>>> import numpy as np
>>> import numpy.linalg as la
>>> np.set_printoptions(suppress=True, linewidth=120)
>>> mat = np.load("run16.npy")
>>> mat
array([[-7.3, -0.3, -0.8, -3.2, -4.3],
       [ 3.2,  5. , 11.2,  3.5,  0.4],
       [-2.1,  3.3,  2. , -2.9, -1.8],
       [-2.6,  2.7,  6.4, -1.1, -1.6],
       [ 0.6,  3.5,  7.8,  2. , -0.2],
       [ 3.3,  4.7, 13.1,  4.6,  2.4],
       [-3.6,  0.6,  1.5,  0.7, -3.7],
       [ 6.9,  3.8, 11.7, 11.7, -2.1],
       [ 0.3,  3.7,  4. ,  0.1, -0.1],
       [-2.1,  0.7,  6.8,  3.9, -1.6],
       [ 1.6,  2.2,  8.1,  6.3, -1.4],
       [-0.3,  2.6,  7. ,  2.6, -2.5],
       [-3.5,  2.2,  3.4, -1.6, -7.1],
       [-1.6,  2.9,  3.7, -0.2, -7.1],
       [-2.9,  0.7,  1.9,  1.6, -5.5],
       [-4.7,  0.2, -0.6, -0.7, -5. ],
       [-3.5,  0.3,  0.4,  1. , -3.2],
       [ 4.1,  5.6, 10.1,  3.5, -1.4],
       [ 2.9,  5.8, 13.2,  2.3, -1.6],
       [-6.7,  0.3,  0.7, -3.4, -3.3],
       [-2.1,  1.3,  3.2,  1.9, -5.1],
       [ 2. ,  5.1, 10.8,  1.6, -1.1],
       [-2. ,  3.6,  4.1, -2.4, -4.5],
       [ 0.8,  2.8,  5.4,  3.8, -5.6],
       [-0.9,  2.4,  4.9,  1.7, -3.5],
       [-3.9,  1.8,  3.9, -1.7, -2.3],
       [ 6.5,  6.9, 11.7,  5. , -4.2],
       [-7.5,  0.1,  0.1, -3.9, -6.1],
       [ 3.8,  1.6,  7.7, 10.5, -1.6],
       [-3.1, -2. , -1.2,  6. , -5.3]])
>>> W1 = np.array([[2, 0, 1, -1],
...     [0, 0, 2, -2],
...     [2, 1, 0, -1],
...     [1, 2, -2, -1],
...     [-2, 2, 1, 2]])
>>> beta = np.array([0, 0, 2, 2])
>>> act = np.maximum(mat @ W1 + beta, 0)
>>> (act > 0).astype(int)
array([[0, 0, 0, 1],
       [1, 1, 1, 0],
       [1, 0, 1, 0],
       [1, 1, 1, 0],
       [1, 1, 1, 0],
       [1, 1, 1, 0],
       [1, 0, 0, 0],
       [1, 1, 0, 0],
       [1, 1, 1, 0],
       [1, 1, 0, 0],
       [1, 1, 0, 0],
       [1, 1, 0, 0],
       [1, 0, 0, 0],
       [1, 0, 0, 0],
       [1, 0, 0, 0],
       [0, 0, 0, 0],
       [1, 0, 0, 0],
       [1, 1, 1, 0],
       [1, 1, 1, 0],
       [0, 0, 0, 1],
       [1, 0, 0, 0],
       [1, 1, 1, 0],
       [1, 0, 1, 0],
       [1, 1, 0, 0],
       [1, 1, 0, 0],
       [1, 0, 1, 0],
       [1, 1, 1, 0],
       [0, 0, 0, 1],
       [1, 1, 0, 0],
       [1, 1, 0, 0]])
>>> np.round((act > 0).mean(axis=0), 1)
array([0.9, 0.6, 0.4, 0.1])
>>> la.matrix_rank(act)
np.int64(4)
>>> basis = np.array([[-2, 1], [0, 2], [-2, 3], [3, 3]])
>>> W1 @ basis
array([[ -9,   2],
       [-10,   0],
       [ -7,   1],
       [ -1,  -4],
       [  8,  11]])
>>> M2 = np.c_[mat[:, :3] @ np.array([[1, 2, 3], [0, 3, 1], [0, 1, 1]]), np.array([2, 1, 0, -2, -1, 2, -1, 2, 3, 1, 0, -2, -3, 1, 0, -2, 3, 1, 3, 0, -2, -2, 3, 1, 2, 0, 2, -1, 3, -2])]
>>> M2.round(1)
array([[ -7.3, -16.3, -23. ,   2. ],
       [  3.2,  32.6,  25.8,   1. ],
       [ -2.1,   7.7,  -1. ,   0. ],
       [ -2.6,   9.3,   1.3,  -2. ],
       [  0.6,  19.5,  13.1,  -1. ],
       [  3.3,  33.8,  27.7,   2. ],
       [ -3.6,  -3.9,  -8.7,  -1. ],
       [  6.9,  36.9,  36.2,   2. ],
       [  0.3,  15.7,   8.6,   3. ],
       [ -2.1,   4.7,   1.2,   1. ],
       [  1.6,  17.9,  15.1,   0. ],
       [ -0.3,  14.2,   8.7,  -2. ],
       [ -3.5,   3. ,  -4.9,  -3. ],
       [ -1.6,   9.2,   1.8,   1. ],
       [ -2.9,  -1.8,  -6.1,   0. ],
       [ -4.7,  -9.4, -14.5,  -2. ],
       [ -3.5,  -5.7,  -9.8,   3. ],
       [  4.1,  35.1,  28. ,   1. ],
       [  2.9,  36.4,  27.7,   3. ],
       [ -6.7, -11.8, -19.1,   0. ],
       [ -2.1,   2.9,  -1.8,  -2. ],
       [  2. ,  30.1,  21.9,  -2. ],
       [ -2. ,  10.9,   1.7,   3. ],
       [  0.8,  15.4,  10.6,   1. ],
       [ -0.9,  10.3,   4.6,   2. ],
       [ -3.9,   1.5,  -6. ,   0. ],
       [  6.5,  45.4,  38.1,   2. ],
       [ -7.5, -14.6, -22.3,  -1. ],
       [  3.8,  20.1,  20.7,   3. ],
       [ -3.1, -13.4, -12.5,  -2. ]])
>>> np.round(la.norm(M2 - mat @ la.lstsq(mat, M2)[0], axis=0), 1) + 0
array([0. , 0. , 0. , 8.9])
